% ipython --no-banner

In [1]: import numpy as np

In [2]: np.set_printoptions(suppress=True, linewidth=200)

In [3]: tidy = lambda a: np.round(a, 3) + 0

In [4]: feats = np.load("sample3.npy")

In [5]: feats
Out[5]: 
array([[ 0.273, -0.831,  0.578,  0.02 , -0.957, -0.207,  0.3  ,  0.953],
       [ 0.06 ,  0.998, -0.992,  0.933,  1.   , -0.983,  0.789, -0.963],
       [ 0.01 , -0.89 , -0.786, -0.766, -0.883, -0.604, -0.68 ,  0.617],
       [-0.119,  0.992,  0.919,  0.94 ,  0.994,  0.845,  0.845, -0.95 ],
       [ 0.414,  0.92 ,  0.821,  0.922,  0.932, -0.178,  0.973,  0.701],
       [-0.02 , -0.592,  0.478, -0.291, -0.827,  0.422, -0.235,  0.345],
       [ 0.178,  0.422, -0.984, -0.641,  0.96 , -0.935,  0.336, -0.06 ],
       [ 0.319, -0.966,  0.994, -0.647, -0.999,  0.953,  0.664,  0.986],
       [-0.139, -0.963,  0.901, -0.84 , -0.998,  0.923, -0.696,  0.578],
       [-0.08 , -0.629,  0.935, -0.397, -0.949,  0.919, -0.1  ,  0.207],
       [ 0.207, -0.675, -0.999, -0.962,  0.749, -0.988, -0.354,  0.493],
       [-0.354,  0.961,  0.523, -0.07 ,  0.984,  0.926,  0.226, -0.991],
       [-0.749, -0.623,  0.508, -0.454, -0.922,  0.962, -0.996, -0.994],
       [ 0.43 ,  0.808, -0.99 , -0.808,  0.997, -0.956,  0.925,  0.264],
       [ 0.635, -0.907,  1.   ,  0.848, -0.999,  0.896,  0.978,  1.   ],
       [-0.686,  0.08 , -0.664, -0.197,  0.197,  0.604, -0.99 , -0.995],
       [ 0.653,  0.414, -0.994, -0.537,  0.983, -0.996,  0.961,  0.965],
       [ 0.716,  0.235,  0.778,  0.84 ,  0.02 , -0.804,  0.993,  0.997],
       [-0.544,  0.98 , -0.922, -0.129,  0.999,  0.282, -0.701, -0.999],
       [ 0.537, -0.944, -0.96 , -0.254, -0.879, -0.993,  0.282,  0.997],
       [ 0.405, -0.701, -0.994, -0.97 ,  0.523, -0.968,  0.493,  0.867],
       [-0.691,  0.948, -0.1  ,  0.967,  0.965,  0.414, -0.968, -0.998],
       [ 0.611, -0.31 ,  0.94 ,  0.859, -0.831, -0.422,  0.969,  0.996],
       [ 0.658, -0.975, -0.653, -0.585, -0.983, -0.966,  0.778,  0.999],
       [-0.508, -0.617, -0.976, -0.967,  0.08 ,  0.   , -0.974, -0.97 ],
       [ 0.617, -0.987, -0.592, -0.592, -0.994, -0.959,  0.585,  0.999],
       [ 0.207,  0.478,  0.968,  0.658, -0.245,  0.797,  0.859,  0.578]])

In [6]: M2 = np.c_[feats[:, :6] @ np.array([[0, -8, 9, -7, 6, -7],
   ...:     [-1, -1, -2, -9, 7, 0],
   ...:     [9, 1, 9, 2, -8, 6],
   ...:     [1, -5, 6, 4, -3, -5],
   ...:     [1, -7, -7, -1, 1, 6],
   ...:     [-3, 5, -7, 9, -9, 9]]), np.array([4, 7, 3, 5, 2, 3, 2, 4, 5, 5, 7, 9, 2, 8, 6, 0, 0, 2, 8, 9, 1, 4, 7, 1, 3, 7, 1])]

In [7]: tidy(M2)
Out[7]: 
array([[  5.717,   4.789,  17.589,   5.898,  -7.957,  -6.148,   4.   ],
       [ -5.044, -19.05 ,  -4.905, -17.501,  22.33 , -13.884,   7.   ],
       [ -6.021,   7.015,   0.609,  -1.249,   6.969, -11.69 ,   3.   ],
       [  6.678,  -6.554,  -2.017,   4.114, -10.553,  15.216,   5.   ],
       [  8.857, -15.435,   9.529,  -8.382,   2.124,   1.408,   2.   ],
       [  2.51 ,  10.584,   6.395,   9.885, -11.84 ,   3.299,   3.   ],
       [ -6.154, -11.02 , -12.119, -18.951,  23.192,  -6.6  ,   2.   ],
       [  5.407,  14.401,  10.189,  15.437, -20.435,   9.549,   4.   ],
       [  4.465,  18.777,   4.269,  17.387, -21.568,  12.898,   5.   ],
       [  4.941,  15.427,   6.781,  15.723, -20.392,  10.732,   5.   ],
       [ -5.565,  -7.353,  -9.877, -10.861,  17.036,  -7.031,   7.   ],
       [  1.882,   0.486, -14.191,   1.945,  -6.721,  20.204,   9.   ],
       [  0.933,  20.657,  -3.927,  19.63 , -21.137,  13.687,   2.   ],
       [ -6.661, -12.957, -11.791, -25.095,  28.181,  -7.532,   8.   ],
       [  7.068,   4.06 ,  22.338,  18.173, -22.146,  -0.615,   6.   ],
       [ -7.868,   7.37 , -19.099,   7.205,  -2.892,   8.421,   0.   ],
       [ -5.926, -15.808,  -7.028, -22.38 ,  26.326, -10.916,   0.   ],
       [ 10.039, -13.545,  23.504,  -9.467,   4.453, -11.66 ,   2.   ],
       [ -9.254,  -2.488, -24.895,  -5.833,   9.82 ,   7.453,   8.   ],
       [ -5.85 ,  -1.854,   9.661,  -6.257,  13.114, -22.46 ,   9.   ],
       [ -5.788,  -7.184,  -6.604, -11.629,  17.62 ,  -9.523,   1.   ],
       [ -1.158,  -5.04 , -12.866,   2.734,  -2.372,   8.918,   4.   ],
       [ 10.064,  -4.226,  28.504,   0.862,  -5.634, -11.716,   7.   ],
       [ -3.572,   0.034,  12.128,  -7.188,  11.813, -20.191,   1.   ],
       [ -9.054,   7.98 , -18.484,   3.209,   3.422,   3.015,   3.   ],
       [ -3.05 ,   0.582,  12.318,  -6.625,  10.942, -19.506,   7.   ],
       [  6.256,   1.244,   9.703,   6.235, -12.548,   6.772,   1.   ]])

In [8]: np.linalg.matrix_rank(M2)
Out[8]: np.int64(7)
